$ python -q
>>> import numpy as np
>>> from numpy import linalg as LA
>>> np.set_printoptions(suppress=True, linewidth=100)
>>> rnd = lambda a: np.round(a, 2) + 0
>>> B = np.array([[3, 0, 0, 2], [1, 3, 3, 3], [3, 2, 2, 1], [2, 0, 3, 0]])
>>> E = np.triu(B)
>>> print(E)
[[3 0 0 2]
 [0 3 3 3]
 [0 0 2 1]
 [0 0 0 0]]
>>> U, sig, VT = LA.svd(E, full_matrices=False)
>>> print(rnd(np.sqrt((sig ** 2).sum())), rnd(LA.norm(E)))
6.71 6.71
>>> print(np.allclose(U * sig @ VT, E))
True
>>> print(U.shape, sig.shape, VT.shape)
(4, 4) (4,) (4, 4)
>>> print(rnd(sig / sig[0]))
[1.   0.58 0.24 0.  ]
>>> print(rnd(np.abs(VT[0])))
[0.16 0.47 0.58 0.64]
>>> print(np.abs(U[:, 0]).round(6).argmax())
1
>>> print((sig > 1e-8).sum())
3
>>> print(rnd(VT @ VT.T))
[[1. 0. 0. 0.]
 [0. 1. 0. 0.]
 [0. 0. 1. 0.]
 [0. 0. 0. 1.]]
>>> print(LA.matrix_rank(E, rtol=0.1))
3
>>> print(rnd(LA.norm(E, 2) / LA.norm(E)))
0.85
>>> print([round(float(x), 2) for x in LA.svd(E, compute_uv=False)[:3]])
[5.68, 3.31, 1.34]
>>> m1 = np.load("layer9.npy")
>>> print(m1)
[[-4.7 -3.  -3.   4.  -1.  -4.   5.  -1.   5.   0.  -2.  -4. ]
 [ 2.   1.3  2.   5.   4.   1.   0.  -3.  -4.   0.   3.   5. ]
 [ 4.  -4.  -3.7 -5.  -4.   2.   4.  -2.   2.   4.   2.  -4. ]
 [-4.   3.  -3.  -2.7  3.  -4.   4.   5.  -1.  -5.   2.   2. ]
 [-2.  -3.   2.   5.   3.3  3.  -1.  -3.   5.  -1.   4.  -4. ]
 [-1.  -5.   2.   1.   1.   4.3  3.  -4.  -3.   5.   0.   1. ]
 [-3.   3.   3.   3.   2.   5.  -2.7 -1.  -3.   3.   3.   4. ]
 [ 3.   3.   3.  -3.   3.  -3.  -2.  -3.7 -5.  -2.   3.  -4. ]
 [-1.  -2.  -5.  -2.   2.  -5.   3.   5.  -2.7 -3.  -3.  -3. ]
 [ 2.  -2.  -2.   1.   4.  -3.   4.  -2.  -1.   4.3 -5.  -4. ]
 [-5.  -4.   3.  -2.   4.  -3.   4.   0.  -4.  -4.   0.3 -4. ]
 [-5.  -3.  -3.   4.  -1.  -4.   5.  -1.   5.   0.  -2.  -3.7]]
>>> U, sig, VT = LA.svd(m1)
>>> print(np.argmax(sig[:-1] / (sig[1:] + 1e-6)) + 1)
11
>>> B = U[:, :11] @ np.diag(sig[:11]) @ VT[:11]
>>> print(LA.matrix_rank(B))
11
>>> print(rnd(LA.norm(m1 - B, 2)), rnd(sig[11]))
0.05 0.05
>>> print(LA.matrix_rank(m1, rtol=0.05))
10
>>> mat = np.loadtxt("arr.csv", delimiter=",")
>>> print(rnd(mat))
[[0.17 0.17 0.17 0.   0.   0.   0.17 0.17 0.17 0.   0.   0.  ]
 [0.2  0.2  0.2  0.2  0.2  0.   0.   0.   0.   0.   0.   0.  ]
 [0.   0.25 0.25 0.   0.25 0.25 0.   0.   0.   0.   0.   0.  ]
 [0.   0.   0.   0.5  0.   0.5  0.   0.   0.   0.   0.   0.  ]
 [0.2  0.   0.   0.   0.4  0.   0.   0.2  0.2  0.   0.   0.  ]
 [0.   0.   0.2  0.2  0.   0.2  0.   0.   0.   0.2  0.2  0.  ]
 [0.   0.   0.   0.   0.33 0.   0.33 0.   0.33 0.   0.   0.  ]
 [0.   0.   0.   0.   0.25 0.   0.25 0.25 0.   0.25 0.   0.  ]
 [0.   0.   0.   0.25 0.   0.   0.25 0.   0.25 0.25 0.   0.  ]
 [0.   0.25 0.25 0.   0.   0.   0.   0.   0.   0.5  0.   0.  ]
 [0.   0.   0.25 0.   0.   0.25 0.25 0.   0.   0.   0.25 0.  ]
 [0.   0.   0.2  0.   0.2  0.   0.   0.   0.2  0.   0.2  0.2 ]]
>>> # row-stochastic, so 1 is an eigenvalue
>>> th = np.radians(45)
>>> R = np.eye(4)
>>> R[2, 2] = R[3, 3] = np.cos(th)
>>> R[2, 3], R[3, 2] = -np.sin(th), np.sin(th)
>>> print(rnd(R))
[[ 1.    0.    0.    0.  ]
 [ 0.    1.    0.    0.  ]
 [ 0.    0.    0.71 -0.71]
 [ 0.    0.    0.71  0.71]]
>>> B = E @ R.T
>>> print(np.allclose(E @ E.T, B @ B.T))
True
>>> print(rnd(LA.det(R)), rnd(np.trace(R)))
1.0 3.41
>>> print(np.allclose(LA.norm(E, axis=1), LA.norm(B, axis=1)))
True
>>> rng = np.random.default_rng(985)
>>> z = rng.permutation(12)
>>> print(z)
[ 5  3  6 10  2  1  4  8  9 11  0  7]
>>> B = m1[z][:, z]
>>> print(rnd(np.trace(B)))
-10.4
